% python3 -q
>>> import numpy as np
>>> import numpy.linalg as la
>>> np.set_printoptions(precision=2, suppress=True, linewidth=140, legacy="1.25")
>>> feats = np.array([[14.85, -13.0], [5.04, 0.97]])
>>> A2 = feats / la.norm(feats, axis=1, keepdims=True)
>>> C2 = A2 @ A2.T
>>> print(C2)
[[1.   0.61]
 [0.61 1.  ]]
>>> print(round(float(np.degrees(np.arccos(np.clip(C2[0, 1], -1, 1)))), 2))
52.09
>>> W1 = np.array([[0, 1, 3], [0, 3, 1]])
>>> c = np.array([1, 2, 0])
>>> hid = np.maximum(feats @ W1 + c, 0)
>>> print((hid > 0).mean(axis=0))
[1.  0.5 1. ]
>>> C = np.array([[4, -1, -5], [-4, -5, -5], [4, -5, 1]])
>>> print(W1 @ C)
[[  8 -20  -2]
 [ -8 -20 -14]]
>>> print((hid @ C).round(6).argmax(axis=1))
[0 0]
>>> print(hid @ C)
[[ 130.2  -158.75   26.55]
 [  28.56 -131.2   -38.66]]
>>> vec = np.array([-1, 3])
>>> rhs = feats @ vec
>>> print(rhs)
[-53.85  -2.13]
>>> print(la.solve(feats, -1 * rhs))
[ 1. -3.]
>>> print(la.solve(feats, rhs + feats[:, 1]))
[-1.  4.]
>>> u = np.array([2, 3, 2])
>>> print(np.polyval(u, feats[1]))
[67.92  6.79]
>>> blk = np.stack([feats, -3 * feats, feats[::-1]])
>>> print(la.det(blk))
[ 79.92 719.32 -79.92]
>>> print(la.matrix_rank(blk.reshape(3, -1)))
2
>>> print(np.einsum("bij,cij->bc", blk, blk))
[[  415.87 -1247.6    124.47]
 [-1247.6   3742.78  -373.4 ]
 [  124.47  -373.4    415.87]]
>>> F = np.loadtxt("x.csv", delimiter=",")
>>> print(F)
[[-0.45  0.88 -0.13]
 [-0.8  -0.33  0.5 ]
 [ 0.4   0.33  0.86]]
>>> hat = np.triu(np.array([[1, 3, 1], [0, 2, 0], [1, 3, 3]]), 1) + np.eye(3)
>>> A2 = hat @ F @ la.inv(hat)
>>> print(round(np.trace(A2), 2), round(float(np.trace(F)), 2))
0.07 0.07
>>> print(np.poly(A2))
[ 1.   -0.07  0.07 -1.  ]
>>> print(hat @ F - F @ hat)
[[-2.    0.68  2.81]
 [ 0.    2.4   0.8 ]
 [ 0.   -1.2  -0.4 ]]
>>> print(la.matrix_rank(A2))
3
>>> mat = np.load("test8.npy")
>>> print(mat)
[[0 0 6]
 [0 0 2]
 [0 0 0]]
>>> Uu, s, vt = la.svd(mat)
>>> V = vt[:(s > 1e-8).sum()]
>>> rng = np.random.default_rng(3581)
>>> vec = mat[0] + 5 * mat[1] + rng.integers(2) * np.eye(3)[1]
>>> print(vec)
[ 0.  0. 16.]
>>> print(np.diag(V.T @ V))
[0. 0. 1.]
>>> print(round(float(la.norm(vec - V.T @ V @ vec)), 2))
0.0
>>> A2 = np.array([[1, 0, -1], [2, -2, 2], [-1, 0, -2]])
>>> print(la.matrix_rank(np.vstack([mat, A2.T])))
3
>>> print(np.vstack([mat, A2.T]).shape)
(6, 3)
>>> print(np.einsum("ik,kj->ji", mat, A2))
[[ -6  -2   0]
 [  0   0   0]
 [-12  -4   0]]
>>> M = np.array([[-3, -5, 1], [-2, -5, 1], [0, 5, 0], [-1, -1, 4]])
>>> M[-1] = M[0] + 3 * M[1]
>>> print(M)
[[ -3  -5   1]
 [ -2  -5   1]
 [  0   5   0]
 [ -9 -20   4]]
>>> hat = M @ la.solve(M.T @ M, M.T)
>>> print(np.round((np.eye(4) - hat) @ M, 2) + 0)
[[0. 0. 0.]
 [0. 0. 0.]
 [0. 0. 0.]
 [0. 0. 0.]]
>>> print(np.diag(hat))
[0.91 0.18 1.   0.91]
>>> print(np.round(np.trace(hat), 2))
3.0
>>> print(np.allclose(hat @ hat, hat))
True
>>> print(np.abs(la.svd(M)[2][-1]))
[0.37 0.02 0.93]
>>> print(la.cond(M) > 100)
False
>>> print([round(float(x), 2) for x in la.svd(M, compute_uv=False)[:3]])
[24.12, 2.28, 0.3]
>>> print(round(float(la.norm(M, 2) / la.norm(M)), 2))
1.0
>>> u = np.array([-1, 1, -1])
>>> data = 5 * np.eye(3) + np.outer(u, u)
>>> print(data)
[[ 6. -1.  1.]
 [-1.  6. -1.]
 [ 1. -1.  6.]]
>>> def softmax(z):
...     e = np.exp(z - z.max(axis=-1, keepdims=True))
...     return e / e.sum(axis=-1, keepdims=True)
... 
>>> print(np.round(softmax(data[2] + -1), 2) + 0)
[0.01 0.   0.99]
>>> print(softmax(data).sum(axis=1))
[1. 1. 1.]
>>> print(np.round(softmax(10 * data[2]), 2) + 0)
[0. 0. 1.]
>>> att = data @ data.T / np.sqrt(3)
>>> print(np.round(softmax(att + np.triu(np.full(att.shape, -np.inf), 1)), 2) + 0)
[[1. 0. 0.]
 [0. 1. 0.]
 [0. 0. 1.]]
>>> print(softmax(att)[2] @ data)
[ 1. -1.  6.]
>>> L = la.cholesky(data)
>>> print(np.diag(L) ** 2)
[6.   5.83 5.71]
>>> print(la.eigvalsh(data).min() > 0)
True
>>> print(L)
[[ 2.45  0.    0.  ]
 [-0.41  2.42  0.  ]
 [ 0.41 -0.35  2.39]]
>>> A2 = np.array([[9, 6], [4, 8]])
>>> C = np.kron(A2, mat)
>>> print(C.shape)
(6, 6)
>>> print(round(la.norm(C, 2), 2), np.round(la.norm(A2, 2) * la.norm(mat, 2), 2))
85.91 85.91
>>> vec = np.array([3, 2, 2])
>>> rhs = data @ vec
>>> c, lr = np.zeros(3), 1 / la.norm(data, 2) ** 2
>>> for i in range(50):
...     c -= lr * data.T @ (data @ c - rhs)
...     if i % 10 == 0: print(i, round(la.norm(data @ c - rhs), 2))
... 
0 11.4
10 0.08
20 0.0
30 0.0
40 0.0
>>> print(c)
[3. 2. 2.]
>>> print(round(float(la.cond(data)), 2))
1.6
>>> X = np.loadtxt("w.csv", delimiter=",")
>>> print(X)
[[ 2. -4.  0.  0.]
 [-4.  2.  0.  0.]
 [ 0.  0. -2.  0.]
 [ 0.  0.  0. -2.]]
>>> A2 = X[0, 0] * X[1:] - np.outer(X[1:, 0], X[0])
>>> print(A2)
[[  0. -12.   0.   0.]
 [  0.   0.  -4.   0.]
 [  0.   0.   0.  -4.]]
>>> print(np.flatnonzero(~A2.round(6).any(axis=1)))
[]
>>> print(X[:, 0] / X[0, 0])
[ 1. -2.  0.  0.]
>>> Uu, s, vt = la.svd(A2, full_matrices=False)
>>> print(vt @ vt.T)
[[1. 0. 0.]
 [0. 1. 0.]
 [0. 0. 1.]]
>>> print(Uu.shape, s.shape, vt.shape)
(3, 3) (3,) (3, 4)
>>> print(np.allclose(Uu * s @ vt, A2))
True
>>> print(s / s[0])
[1.   0.33 0.33]
>>> print(np.abs(Uu[:, 0]).round(6).argmax())
0
>>> print(Uu.T @ Uu)
[[1. 0. 0.]
 [0. 1. 0.]
 [0. 0. 1.]]
>>> ev, V = la.eig(X)
>>> print(ev)
[ 6. -2. -2. -2.]
>>> print(np.prod(ev))
-48.0
>>> J = np.load("mat.npy")
>>> print(J)
[[-0.48 -0.5  -0.72]
 [ 0.26 -0.86  0.43]
 [-0.84  0.02  0.54]]
>>> z = rng.permutation(3)
>>> print(z)
[1 2 0]
>>> A2 = F[z][:, z]
>>> print(round(la.det(A2), 2), round(la.det(F[z]), 2))
1.0 1.0
>>> m1 = np.load("data.npy")
>>> print(m1)
[[ 3  1 -3  0]
 [ 2  0 -4 -1]
 [ 1 -1 -5 -2]
 [ 1 -1 -5 -2]]
>>> print(np.round(softmax(10 * m1[0]), 2) + 0)
[1. 0. 0. 0.]
>>> print(softmax(m1).sum(axis=1))
[1. 1. 1. 1.]
>>> print(np.round(softmax(m1[0] + 4), 2) + 0)
[0.84 0.11 0.   0.04]
>>> print(np.round(softmax(m1[0]), 2) + 0)
[0.84 0.11 0.   0.04]
>>> att = m1 @ m1.T / np.sqrt(4)
>>> print(np.round(softmax(att), 2) + 0)
[[0.43 0.26 0.16 0.16]
 [0.02 0.1  0.44 0.44]
 [0.   0.01 0.49 0.49]
 [0.   0.01 0.49 0.49]]
>>> print(softmax(att)[0] @ m1)
[ 2.11  0.11 -3.89 -0.89]
